% ipython --no-banner

In [1]: import numpy as np

In [2]: np.set_printoptions(precision=2, suppress=True, linewidth=140)

In [3]: def tidy(a):
   ...:     return np.round(a, 2) + 0
   ...: 

In [4]: E = np.load("m.npy")

In [5]: print(E)
[[17  4  3  2 -6  9 -4  3 -5 -5  8]
 [ 4 16  0  0  8  9  0  8 -7 -6 -3]
 [ 3  0  9  0 -5  0 -1 -3  1  1 -1]
 [ 2  0  0 13  0 10 -3  3 -8  3 -9]
 [-6  8 -5  0 25  0 -9  8 -2 -4 -3]
 [ 9  9  0 10  0 26 -5  9 -9 11 -6]
 [-4  0 -1 -3 -9 -5 13 -4 -1 -7 -5]
 [ 3  8 -3  3  8  9 -4 15 -3  1  2]
 [-5 -7  1 -8 -2 -9 -1 -3 11  7  8]
 [-5 -6  1  3 -4 11 -7  1  7 30  1]
 [ 8 -3 -1 -9 -3 -6 -5  2  8  1 20]]

In [6]: # symmetric

In [7]: U, s, Vh = np.linalg.svd(E)

In [8]: print(tidy(s))
[54.18 41.69 33.64 31.99 14.09 10.54  6.11  2.29  0.47  0.    0.  ]

In [9]: np.argmax(s[:-1] / (s[1:] + 1e-6)) + 1
Out[9]: np.int64(9)

In [10]: out = U[:, :9] @ np.diag(s[:9]) @ Vh[:9]

In [11]: tidy(out)
Out[11]: 
array([[17.,  4.,  3.,  2., -6.,  9., -4.,  3., -5., -5.,  8.],
       [ 4., 16.,  0.,  0.,  8.,  9.,  0.,  8., -7., -6., -3.],
       [ 3.,  0.,  9.,  0., -5.,  0., -1., -3.,  1.,  1., -1.],
       [ 2.,  0.,  0., 13.,  0., 10., -3.,  3., -8.,  3., -9.],
       [-6.,  8., -5.,  0., 25.,  0., -9.,  8., -2., -4., -3.],
       [ 9.,  9.,  0., 10.,  0., 26., -5.,  9., -9., 11., -6.],
       [-4.,  0., -1., -3., -9., -5., 13., -4., -1., -7., -5.],
       [ 3.,  8., -3.,  3.,  8.,  9., -4., 15., -3.,  1.,  2.],
       [-5., -7.,  1., -8., -2., -9., -1., -3., 11.,  7.,  8.],
       [-5., -6.,  1.,  3., -4., 11., -7.,  1.,  7., 30.,  1.],
       [ 8., -3., -1., -9., -3., -6., -5.,  2.,  8.,  1., 20.]])

In [12]: np.linalg.matrix_rank(out)
Out[12]: np.int64(9)

In [13]: tidy(np.abs(E - out).max())
Out[13]: np.float64(0.0)

In [14]: tidy(np.linalg.norm(E - out) / np.linalg.norm(E))
Out[14]: np.float64(0.0)

In [15]: def softmax(z):
    ...:     e = np.exp(z - z.max(axis=-1, keepdims=True))
    ...:     return e / e.sum(axis=-1, keepdims=True)
    ...: 

In [16]: tidy(softmax(E[2]))
Out[16]: array([0., 0., 1., 0., 0., 0., 0., 0., 0., 0., 0.])

In [17]: tidy(softmax(E).sum(axis=1))
Out[17]: array([1., 1., 1., 1., 1., 1., 1., 1., 1., 1., 1.])

In [18]: tidy(softmax(E[2] + 4))
Out[18]: array([0., 0., 1., 0., 0., 0., 0., 0., 0., 0., 0.])

In [19]: scores = E @ E.T / np.sqrt(11)

In [20]: tidy(softmax(scores + np.triu(np.full(scores.shape, -np.inf), 1)))
Out[20]: 
array([[1., 0., 0., 0., 0., 0., 0., 0., 0., 0., 0.],
       [0., 1., 0., 0., 0., 0., 0., 0., 0., 0., 0.],
       [0., 0., 1., 0., 0., 0., 0., 0., 0., 0., 0.],
       [0., 0., 0., 1., 0., 0., 0., 0., 0., 0., 0.],
       [0., 0., 0., 0., 1., 0., 0., 0., 0., 0., 0.],
       [0., 0., 0., 0., 0., 1., 0., 0., 0., 0., 0.],
       [0., 0., 0., 0., 0., 0., 1., 0., 0., 0., 0.],
       [0., 0., 0., 0., 0., 1., 0., 0., 0., 0., 0.],
       [0., 0., 0., 0., 0., 0., 0., 0., 1., 0., 0.],
       [0., 0., 0., 0., 0., 0., 0., 0., 0., 1., 0.],
       [0., 0., 0., 0., 0., 0., 0., 0., 0., 0., 1.]])

In [21]: softmax(scores).round(6).argmax(axis=1)
Out[21]: array([ 0,  1,  2,  5,  4,  5,  6,  5,  8,  9, 10])
